$ ipython --no-banner

In [1]: import numpy as np

In [2]: np.set_printoptions(precision=1, suppress=True, linewidth=160)

In [3]: mat = np.load("m.npy")

In [4]: print(mat)
[[ 2 -1  1  0  0]
 [ 0  0  0  0  0]
 [ 6 -3  3  0  0]
 [ 4 -2  2  0  0]]

In [5]: U, sigma, vt = np.linalg.svd(mat)

In [6]: print(sigma.round(1) + 0)
[9.2 0.  0.  0. ]

In [7]: print(np.argmax(sigma[:-1] / (sigma[1:] + 1e-6)) + 1)
1

In [8]: A2 = U[:, :1] @ np.diag(sigma[:1]) @ vt[:1]

In [9]: print(np.linalg.matrix_rank(A2))
1

In [10]: print(round(np.abs(mat - A2).max(), 1))
0.0

In [11]: def softmax(z):
    ...:     e = np.exp(z - z.max(axis=-1, keepdims=True))
    ...:     return e / e.sum(axis=-1, keepdims=True)
    ...: 

In [12]: print(np.round(softmax(mat[0]), 1) + 0)
[0.6 0.  0.2 0.1 0.1]

In [13]: att = mat @ mat.T / np.sqrt(5)

In [14]: print(softmax(att).round(6).argmax(axis=1))
[2 0 2 2]

In [15]: print(np.round(softmax(att), 1) + 0)
[[0.  0.  0.9 0.1]
 [0.2 0.2 0.2 0.2]
 [0.  0.  1.  0. ]
 [0.  0.  1.  0. ]]

In [16]: print(softmax(att)[0] @ mat)
[ 5.9 -2.9  2.9  0.   0. ]

In [17]: U, sigma, vt = np.linalg.svd(mat)

In [18]: vecs = vt[:(sigma > 1e-8).sum()]

In [19]: rng = np.random.default_rng(2706)

In [20]: vec = mat[3] + 2 * mat[2] + rng.integers(2) * np.eye(5)[1]

In [21]: print(vec)
[16. -7.  8.  0.  0.]

In [22]: print(np.allclose(vecs.T @ vecs @ vec, vec))
False

In [23]: print(np.linalg.matrix_rank(np.vstack([mat, vec])))
2

In [24]: print(np.diag(vecs.T @ vecs))
[0.7 0.2 0.2 0.  0. ]

In [25]: w1 = np.array([[2, 2], [0, 1], [0, 0], [2, 1], [2, 1]])

In [26]: coef = np.array([2, 1])

In [27]: H = np.maximum(mat @ w1 + coef, 0)

In [28]: print(np.linalg.matrix_rank(H))
2

In [29]: print((H > 0).astype(int))
[[1 1]
 [1 1]
 [1 1]
 [1 1]]

In [30]: print(H)
[[ 6  4]
 [ 2  1]
 [14 10]
 [10  7]]

In [31]: W2 = np.array([[3, 3], [-5, 1]])

In [32]: print((H @ W2).round(6).argmax(axis=1))
[1 1 1 1]

In [33]: print(w1 @ W2)
[[-4  8]
 [-5  1]
 [ 0  0]
 [ 1  7]
 [ 1  7]]
